>>> import numpy as np
>>> import numpy.linalg as la
>>> np.set_printoptions(precision=1, suppress=True, linewidth=100)
>>> data = np.load("test16.npy")
>>> print(data)
[[1 0]
 [1 1]]
>>> evals, evecs = la.eig(data)
>>> print(np.prod(evals))
1.0
>>> print(evals)
[1. 1.]
>>> A2 = np.array([[2, 1], [2, 1]])
>>> print(la.matrix_rank(data @ A2))
1
>>> print(np.einsum("ik,kj->ji", data, A2))
[[2 4]
 [1 2]]
>>> print(np.einsum("ij->j", data))
[2 1]
>>> print(la.matrix_rank(np.vstack([data, A2.T])))
2
>>> print(np.vstack([data, A2.T]).shape)
(4, 2)
>>> print(np.einsum("ij,ij->i", data, data))
[1 2]
>>> A = np.load("layer4.npy")
>>> print(A.round(1) + 0)
[[ 0.4 -0.9  0.1 -0.2]
 [ 0.3  0.3  0.9 -0.2]
 [-0.9 -0.3  0.4  0. ]
 [-0.2  0.2 -0.2 -0.9]]
>>> # orthonormal columns
>>> T = np.stack([A, 2 * A, A[::-1]])
>>> print((T @ A.T).shape)
(3, 4, 4)
>>> print(la.matrix_rank(T))
[4 4 4]
>>> print(T.shape)
(3, 4, 4)
>>> print(np.round(np.einsum("bij,cij->bc", T, T), 1) + 0)
[[ 4.  8.  0.]
 [ 8. 16.  0.]
 [ 0.  0.  4.]]
>>> J = np.loadtxt("dump.csv", delimiter=",")
>>> print(J)
[[-1.   0.9 -1.9]
 [-1.   1.1 -2. ]
 [-1.   1.  -2. ]
 [-0.9  1.1 -2. ]
 [-1.   0.9 -2.2]
 [-1.1  1.1 -1.9]
 [-1.1  1.1 -1.9]
 [-1.1  0.8 -2.1]
 [-1.   0.8 -2. ]
 [-1.2  0.8 -2.1]
 [-0.9  1.  -1.9]
 [-1.   1.  -2. ]
 [ 2.   1.9 -1. ]
 [ 1.9  1.9 -1. ]
 [ 2.   2.  -1.1]
 [ 2.   2.  -1. ]
 [ 1.9  2.1 -1. ]
 [ 1.8  2.  -1.1]
 [ 2.   2.  -1.1]
 [ 2.   2.2 -1.1]
 [ 2.   1.9 -1. ]
 [ 2.2  1.9 -1.2]
 [ 2.1  2.  -1. ]
 [ 2.2  2.1 -0.9]]
>>> Xc = J - J.mean(axis=0)
>>> evecs = la.svd(Xc)[2][:2]
>>> A2 = Xc - Xc @ evecs.T @ evecs
>>> print(round(float(la.norm(A2) / la.norm(Xc)), 1))
0.0
>>> print((Xc @ evecs.T).std(axis=0))
[1.7 0.1]
>>> G = np.cov(J, rowvar=False)
>>> print(round(np.corrcoef(J[:, 0], J[:, 2])[0, 1], 1))
1.0
>>> print(J.std(axis=0))
[1.5 0.5 0.5]
>>> print(np.polyfit(J[:, 0], J[:, 2], 1))
[ 0.3 -1.7]
>>> print(G.shape)
(3, 3)
>>> print(G)
[[2.4 0.8 0.8]
 [0.8 0.3 0.3]
 [0.8 0.3 0.2]]
>>> proj = J @ la.solve(J.T @ J, J.T)
>>> print(np.diag(proj))
[0.1 0.1 0.1 0.1 0.2 0.2 0.2 0.2 0.1 0.1 0.1 0.1 0.1 0.1 0.1 0.1 0.2 0.1 0.1 0.1 0.1 0.3 0.1 0.1]
>>> print(proj @ J[:, 2])
[-1.9 -2.  -2.  -2.  -2.2 -1.9 -1.9 -2.1 -2.  -2.1 -1.9 -2.  -1.  -1.  -1.1 -1.  -1.  -1.1 -1.1
 -1.1 -1.  -1.2 -1.  -0.9]
>>> print(np.round(la.eigvalsh(proj), 1) + 0)
[0. 0. 0. 0. 0. 0. 0. 0. 0. 0. 0. 0. 0. 0. 0. 0. 0. 0. 0. 0. 0. 1. 1. 1.]
>>> mat = np.loadtxt("case13.csv", delimiter=",")
>>> print(mat)
[[ 0.  3. -4. -2.]
 [-3.  0. -6.  0.]
 [ 4.  6.  0. -3.]
 [ 2.  0.  3.  0.]]
>>> # skew, so no eigenvalue has a real part
>>> vec = np.array([-1, 0, -2, 2])
>>> print(mat @ np.eye(4)[1])
[3. 0. 6. 0.]
>>> print(np.sign((mat @ vec).round(6)))
[ 1.  1. -1. -1.]
>>> print(mat @ np.ones(4))
[-3. -9.  7.  5.]
>>> print((mat * vec).sum(axis=1))
[  4.  15. -10.  -8.]
>>> print(mat * vec)
[[-0.  0.  8. -4.]
 [ 3.  0. 12.  0.]
 [-4.  0. -0. -6.]
 [-2.  0. -6.  0.]]
>>> print(np.einsum("ij,j->i", mat, vec))
[  4.  15. -10.  -8.]
>>> print(mat @ vec)
[  4.  15. -10.  -8.]
>>> vec = np.array([0, 1, 1, 1])
>>> print(vec @ mat @ vec)
0.0
>>> Q = la.solve(np.eye(4) - mat, np.eye(4) + mat)
>>> print(round(la.det(Q), 1))
1.0
>>> print(np.round(Q @ Q.T, 1) + 0)
[[1. 0. 0. 0.]
 [0. 1. 0. 0.]
 [0. 0. 1. 0.]
 [0. 0. 0. 1.]]
>>> w1 = np.array([[1, -1], [-1, -2]])
>>> c = np.array([1, 2])
>>> hid = np.maximum(data @ w1 + c, 0)
>>> print((hid > 0).astype(int))
[[1 1]
 [1 0]]
>>> print((hid > 0).mean(axis=0))
[1.  0.5]
>>> print(hid)
[[2 1]
 [1 0]]
>>> print(la.matrix_rank(hid))
2
>>> Z = np.array([[0, 2], [1, 2]])
>>> print((hid @ Z).round(6).argmax(axis=1))
[1 1]
>>> print(hid @ Z)
[[1 6]
 [0 2]]
>>> Q, R = la.qr(mat)
>>> print(np.round(Q @ R, 1) + 0)
[[ 0.  3. -4. -2.]
 [-3.  0. -6.  0.]
 [ 4.  6.  0. -3.]
 [ 2.  0.  3.  0.]]
>>> print(np.abs(np.diag(R)))
[5.4 5.  0.9 0.4]
>>> print(np.allclose(R.T @ R, mat.T @ mat))
True
